% ipython --no-banner

In [1]: import numpy as np

In [2]: import numpy.linalg as la

In [3]: np.set_printoptions(suppress=True, linewidth=200)

In [4]: out = np.array([[-2, -2], [1, 3]])

In [5]: A = np.kron(np.eye(2, dtype=int), out)

In [6]: A
Out[6]: 
array([[-2, -2,  0,  0],
       [ 1,  3,  0,  0],
       [ 0,  0, -2, -2],
       [ 0,  0,  1,  3]])

In [7]: Uu, sv, VT = la.svd(A, full_matrices=False)

In [8]: np.round(np.cumsum(sv ** 2) / np.sum(sv ** 2), 1)
Out[8]: array([0.5, 0.9, 1. , 1. ])

In [9]: print(np.allclose(Uu * sv @ VT, A))
True

In [10]: sv.round(1)
Out[10]: array([4.1, 4.1, 1. , 1. ])

In [11]: (sv > 1e-8).sum()
Out[11]: np.int64(4)

In [12]: np.round(sv / sv[0], 1)
Out[12]: array([1. , 1. , 0.2, 0.2])

In [13]: r0 = np.array([-1, 2, -9, 0, -2, -3, -1, -6, -5, 3, 4])

In [14]: g = np.array([4, 3, -2, 3, 4, 2, 1, -4, 3, -1, -4])

In [15]: mat = r0[:, None] + g[None, :]

In [16]: mat
Out[16]: 
array([[  3,   2,  -3,   2,   3,   1,   0,  -5,   2,  -2,  -5],
       [  6,   5,   0,   5,   6,   4,   3,  -2,   5,   1,  -2],
       [ -5,  -6, -11,  -6,  -5,  -7,  -8, -13,  -6, -10, -13],
       [  4,   3,  -2,   3,   4,   2,   1,  -4,   3,  -1,  -4],
       [  2,   1,  -4,   1,   2,   0,  -1,  -6,   1,  -3,  -6],
       [  1,   0,  -5,   0,   1,  -1,  -2,  -7,   0,  -4,  -7],
       [  3,   2,  -3,   2,   3,   1,   0,  -5,   2,  -2,  -5],
       [ -2,  -3,  -8,  -3,  -2,  -4,  -5, -10,  -3,  -7, -10],
       [ -1,  -2,  -7,  -2,  -1,  -3,  -4,  -9,  -2,  -6,  -9],
       [  7,   6,   1,   6,   7,   5,   4,  -1,   6,   2,  -1],
       [  8,   7,   2,   7,   8,   6,   5,   0,   7,   3,   0]])

In [17]: ang = np.radians(72)

In [18]: r_ = np.eye(11)

In [19]: r_[6, 6] = r_[8, 8] = np.cos(ang)

In [20]: r_[6, 8], r_[8, 6] = -np.sin(ang), np.sin(ang)

In [21]: r_.round(1)
Out[21]: 
array([[ 1. ,  0. ,  0. ,  0. ,  0. ,  0. ,  0. ,  0. ,  0. ,  0. ,  0. ],
       [ 0. ,  1. ,  0. ,  0. ,  0. ,  0. ,  0. ,  0. ,  0. ,  0. ,  0. ],
       [ 0. ,  0. ,  1. ,  0. ,  0. ,  0. ,  0. ,  0. ,  0. ,  0. ,  0. ],
       [ 0. ,  0. ,  0. ,  1. ,  0. ,  0. ,  0. ,  0. ,  0. ,  0. ,  0. ],
       [ 0. ,  0. ,  0. ,  0. ,  1. ,  0. ,  0. ,  0. ,  0. ,  0. ,  0. ],
       [ 0. ,  0. ,  0. ,  0. ,  0. ,  1. ,  0. ,  0. ,  0. ,  0. ,  0. ],
       [ 0. ,  0. ,  0. ,  0. ,  0. ,  0. ,  0.3,  0. , -1. ,  0. ,  0. ],
       [ 0. ,  0. ,  0. ,  0. ,  0. ,  0. ,  0. ,  1. ,  0. ,  0. ,  0. ],
       [ 0. ,  0. ,  0. ,  0. ,  0. ,  0. ,  1. ,  0. ,  0.3,  0. ,  0. ],
       [ 0. ,  0. ,  0. ,  0. ,  0. ,  0. ,  0. ,  0. ,  0. ,  1. ,  0. ],
       [ 0. ,  0. ,  0. ,  0. ,  0. ,  0. ,  0. ,  0. ,  0. ,  0. ,  1. ]])

In [22]: out = mat @ r_.T

In [23]: np.allclose(mat @ mat.T, out @ out.T)
Out[23]: True

In [24]: np.allclose(la.norm(mat, axis=1), la.norm(out, axis=1))
Out[24]: True

In [25]: np.round(la.svd(mat, compute_uv=False), 1) + 0, np.round(la.svd(out, compute_uv=False), 1) + 0
Out[25]: 
(array([43.6, 30.6,  0. ,  0. ,  0. ,  0. ,  0. ,  0. ,  0. ,  0. ,  0. ]),
 array([43.6, 30.6,  0. ,  0. ,  0. ,  0. ,  0. ,  0. ,  0. ,  0. ,  0. ]))

In [26]: np.round(np.abs(out - mat).max(axis=0), 1)
Out[26]: array([ 0. ,  0. ,  0. ,  0. ,  0. ,  0. , 11.2,  0. ,  3.5,  0. ,  0. ])

In [27]: out = r_ / np.sqrt((r_ ** 2).mean(axis=1, keepdims=True))

In [28]: out[8].round(1)
Out[28]: array([0. , 0. , 0. , 0. , 0. , 0. , 3.2, 0. , 1. , 0. , 0. ])

In [29]: np.round(r_ - r_.mean(axis=1, keepdims=True), 1)
Out[29]: 
array([[ 0.9, -0.1, -0.1, -0.1, -0.1, -0.1, -0.1, -0.1, -0.1, -0.1, -0.1],
       [-0.1,  0.9, -0.1, -0.1, -0.1, -0.1, -0.1, -0.1, -0.1, -0.1, -0.1],
       [-0.1, -0.1,  0.9, -0.1, -0.1, -0.1, -0.1, -0.1, -0.1, -0.1, -0.1],
       [-0.1, -0.1, -0.1,  0.9, -0.1, -0.1, -0.1, -0.1, -0.1, -0.1, -0.1],
       [-0.1, -0.1, -0.1, -0.1,  0.9, -0.1, -0.1, -0.1, -0.1, -0.1, -0.1],
       [-0.1, -0.1, -0.1, -0.1, -0.1,  0.9, -0.1, -0.1, -0.1, -0.1, -0.1],
       [ 0.1,  0.1,  0.1,  0.1,  0.1,  0.1,  0.4,  0.1, -0.9,  0.1,  0.1],
       [-0.1, -0.1, -0.1, -0.1, -0.1, -0.1, -0.1,  0.9, -0.1, -0.1, -0.1],
       [-0.1, -0.1, -0.1, -0.1, -0.1, -0.1,  0.8, -0.1,  0.2, -0.1, -0.1],
       [-0.1, -0.1, -0.1, -0.1, -0.1, -0.1, -0.1, -0.1, -0.1,  0.9, -0.1],
       [-0.1, -0.1, -0.1, -0.1, -0.1, -0.1, -0.1, -0.1, -0.1, -0.1,  0.9]])

In [30]: np.argsort(-la.norm(mat, axis=0).round(6), kind="stable")[:3]
Out[30]: array([ 7, 10,  2])

In [31]: la.matrix_rank(mat, rtol=0.1)
Out[31]: np.int64(2)

In [32]: la.cond(mat) > 100
Out[32]: np.True_

In [33]: [round(float(x), 1) for x in la.svd(mat, compute_uv=False)[:3]]
Out[33]: [43.6, 30.6, 0.0]

In [34]: print(round(float(la.norm(mat, 2) / la.norm(mat)), 1))
0.8

In [35]: np.allclose(mat[:-1].T @ la.lstsq(mat[:-1].T, mat[-1])[0], mat[-1])
Out[35]: True

In [36]: la.lstsq(mat[:-1].T, mat[-1])[2]
Out[36]: np.int32(2)

In [37]: np.unique(mat.round(6), axis=0).shape
Out[37]: (10, 11)

In [38]: np.abs(np.diag(la.qr(mat)[1])) > 1e-9
Out[38]: array([ True,  True, False, False, False, False, False, False, False, False, False])

In [39]: F = np.load("block5.npy")

In [40]: F
Out[40]: 
array([[ 0,  1,  0,  0,  0,  0,  0,  0,  0,  0,  0,  0],
       [ 0,  0,  0,  0,  0,  0,  0,  0,  0,  0,  0,  0],
       [-3,  0,  0,  0,  0,  0,  0,  0,  0,  0,  0,  0],
       [ 0,  0,  0,  0,  0,  0,  0, -3,  0,  0,  0,  0],
       [ 0,  0,  0,  0,  0,  3,  0,  0,  0,  0,  0,  0],
       [ 0,  0,  0,  3,  0,  0,  0,  0,  0,  0,  0,  0],
       [ 0,  0,  0,  0,  0,  0,  0,  0,  0,  0,  0, -1],
       [ 0,  0,  0,  0,  0,  0,  0,  0, -2,  0,  0,  0],
       [ 0,  0,  0,  0,  0,  0,  0,  0,  0,  0,  0,  0],
       [ 0,  0,  0,  0,  0,  0,  0,  0,  0, -1,  0,  0],
       [ 0,  0,  0,  0,  3,  0,  0,  0,  0,  0,  0,  0],
       [ 0,  0,  0,  0,  0,  0,  0,  0,  0,  0, -3,  0]])

In [41]: # rows and columns are dependent

In [42]: rk = la.matrix_rank(F)

In [43]: rk
Out[43]: np.int64(10)

In [44]: ns = la.svd(F)[2][rk:].T

In [45]: ns.shape
Out[45]: (12, 2)

In [46]: [int(la.matrix_rank(np.delete(F, i, axis=0))) for i in range(12)]
Out[46]: [9, 10, 9, 9, 9, 9, 9, 9, 10, 9, 9, 9]

In [47]: F @ ns
Out[47]: 
array([[0., 0.],
       [0., 0.],
       [0., 0.],
       [0., 0.],
       [0., 0.],
       [0., 0.],
       [0., 0.],
       [0., 0.],
       [0., 0.],
       [0., 0.],
       [0., 0.],
       [0., 0.]])

In [48]: Uu, sv, VT = la.svd(F)

In [49]: print(np.argmax(sv[:-1] / (sv[1:] + 1e-6)) + 1)
10

In [50]: print(sv)
[3. 3. 3. 3. 3. 3. 2. 1. 1. 1. 0. 0.]

In [51]: out = Uu[:, :10] @ np.diag(sv[:10]) @ VT[:10]

In [52]: out
Out[52]: 
array([[ 0.,  1.,  0.,  0.,  0.,  0.,  0.,  0.,  0.,  0.,  0.,  0.],
       [ 0.,  0.,  0.,  0.,  0.,  0.,  0.,  0.,  0.,  0.,  0.,  0.],
       [-3.,  0.,  0.,  0.,  0.,  0.,  0.,  0.,  0.,  0.,  0.,  0.],
       [ 0.,  0.,  0.,  0.,  0.,  0.,  0., -3.,  0.,  0.,  0.,  0.],
       [ 0.,  0.,  0.,  0.,  0.,  3.,  0.,  0.,  0.,  0.,  0.,  0.],
       [ 0.,  0.,  0.,  3.,  0.,  0.,  0.,  0.,  0.,  0.,  0.,  0.],
       [ 0.,  0.,  0.,  0.,  0.,  0.,  0.,  0.,  0.,  0.,  0., -1.],
       [ 0.,  0.,  0.,  0.,  0.,  0.,  0.,  0., -2.,  0.,  0.,  0.],
       [ 0.,  0.,  0.,  0.,  0.,  0.,  0.,  0.,  0.,  0.,  0.,  0.],
       [ 0.,  0.,  0.,  0.,  0.,  0.,  0.,  0.,  0., -1.,  0.,  0.],
       [ 0.,  0.,  0.,  0.,  3.,  0.,  0.,  0.,  0.,  0.,  0.,  0.],
       [ 0.,  0.,  0.,  0.,  0.,  0.,  0.,  0.,  0.,  0., -3.,  0.]])

In [53]: print(round(la.norm(F - out) / la.norm(F), 1))
0.0

In [54]: np.abs(F - out).max()
Out[54]: np.float64(0.0)

In [55]: W = np.array([[-1, 2, 2],
    ...:     [-2, 0, 1],
    ...:     [-1, -2, -1],
    ...:     [2, -2, 1],
    ...:     [2, -1, 1],
    ...:     [0, 0, -1],
    ...:     [-1, 1, 2],
    ...:     [1, -2, -2],
    ...:     [-1, 2, -2],
    ...:     [-2, 2, -2],
    ...:     [2, -1, -1],
    ...:     [2, -2, 1]])

In [56]: beta = np.array([0, -1, 1])

In [57]: act = np.maximum(F @ W + beta, 0)

In [58]: la.matrix_rank(act)
Out[58]: np.int64(3)

In [59]: W2 = np.array([[2, -3, 5], [4, 1, 1], [2, -1, -2]])

In [60]: W @ W2
Out[60]: 
array([[ 10,   3,  -7],
       [ -2,   5, -12],
       [-12,   2,  -5],
       [ -2,  -9,   6],
       [  2,  -8,   7],
       [ -2,   1,   2],
       [  6,   2,  -8],
       [-10,  -3,   7],
       [  2,   7,   1],
       [  0,  10,  -4],
       [ -2,  -6,  11],
       [ -2,  -9,   6]])

In [61]: Uu, sv, VT = la.svd(F)

In [62]: evecs = VT[:(sv > 1e-8).sum()]

In [63]: rng = np.random.default_rng(4186)

In [64]: vec = F[1] + 5 * F[11] + rng.integers(2) * np.eye(12)[2]

In [65]: vec
Out[65]: array([  0.,   0.,   1.,   0.,   0.,   0.,   0.,   0.,   0.,   0., -15.,   0.])

In [66]: np.diag(evecs.T @ evecs)
Out[66]: array([1., 1., 0., 1., 1., 1., 0., 1., 1., 1., 1., 1.])

In [67]: la.matrix_rank(np.vstack([F, vec]))
Out[67]: np.int64(11)

In [68]: np.allclose(evecs.T @ evecs @ vec, vec)
Out[68]: False

In [69]: np.round(la.norm(vec - evecs.T @ evecs @ vec), 1)
Out[69]: np.float64(1.0)

In [70]: E = np.load("out19.npy")

In [71]: E
Out[71]: 
array([[0, 0, 0, 0, 1, 0, 0, 0, 0, 0, 0, 0],
       [0, 0, 0, 0, 0, 0, 0, 0, 0, 0, 1, 0],
       [0, 0, 0, 0, 0, 0, 0, 0, 0, 0, 0, 1],
       [0, 0, 0, 0, 0, 0, 1, 0, 0, 0, 0, 0],
       [0, 0, 1, 0, 0, 0, 0, 0, 0, 0, 0, 0],
       [0, 1, 0, 0, 0, 0, 0, 0, 0, 0, 0, 0],
       [0, 0, 0, 1, 0, 0, 0, 0, 0, 0, 0, 0],
       [0, 0, 0, 0, 0, 0, 0, 0, 0, 1, 0, 0],
       [0, 0, 0, 0, 0, 0, 0, 0, 1, 0, 0, 0],
       [1, 0, 0, 0, 0, 0, 0, 0, 0, 0, 0, 0],
       [0, 0, 0, 0, 0, 0, 0, 1, 0, 0, 0, 0],
       [0, 0, 0, 0, 0, 1, 0, 0, 0, 0, 0, 0]])

In [72]: vec = np.array([9, -6, 7, 2, 2, 8, 5, 7, 6, 9, -3, -6])

In [73]: np.round(la.norm(vec), 1), round(float(la.norm(E @ vec)), 1)
Out[73]: (np.float64(21.8), 21.8)

In [74]: print(np.round(np.sort(np.abs(np.degrees(np.angle(la.eigvals(E))))), 1))
[  0.   0.   0.  40.  40.  80.  80. 120. 120. 160. 160. 180.]

In [75]: 12 - la.matrix_rank(E - np.eye(12), tol=1e-8)
Out[75]: np.int64(3)

In [76]: np.round(la.inv(E), 1)
Out[76]: 
array([[0., 0., 0., 0., 0., 0., 0., 0., 0., 1., 0., 0.],
       [0., 0., 0., 0., 0., 1., 0., 0., 0., 0., 0., 0.],
       [0., 0., 0., 0., 1., 0., 0., 0., 0., 0., 0., 0.],
       [0., 0., 0., 0., 0., 0., 1., 0., 0., 0., 0., 0.],
       [1., 0., 0., 0., 0., 0., 0., 0., 0., 0., 0., 0.],
       [0., 0., 0., 0., 0., 0., 0., 0., 0., 0., 0., 1.],
       [0., 0., 0., 1., 0., 0., 0., 0., 0., 0., 0., 0.],
       [0., 0., 0., 0., 0., 0., 0., 0., 0., 0., 1., 0.],
       [0., 0., 0., 0., 0., 0., 0., 0., 1., 0., 0., 0.],
       [0., 0., 0., 0., 0., 0., 0., 1., 0., 0., 0., 0.],
       [0., 1., 0., 0., 0., 0., 0., 0., 0., 0., 0., 0.],
       [0., 0., 1., 0., 0., 0., 0., 0., 0., 0., 0., 0.]])

In [77]: [p for p in range(1, 25) if np.allclose(la.matrix_power(E, p), np.eye(12))]
Out[77]: [18]

In [78]: np.round(np.abs(la.eigvals(E)), 1)
Out[78]: array([1., 1., 1., 1., 1., 1., 1., 1., 1., 1., 1., 1.])
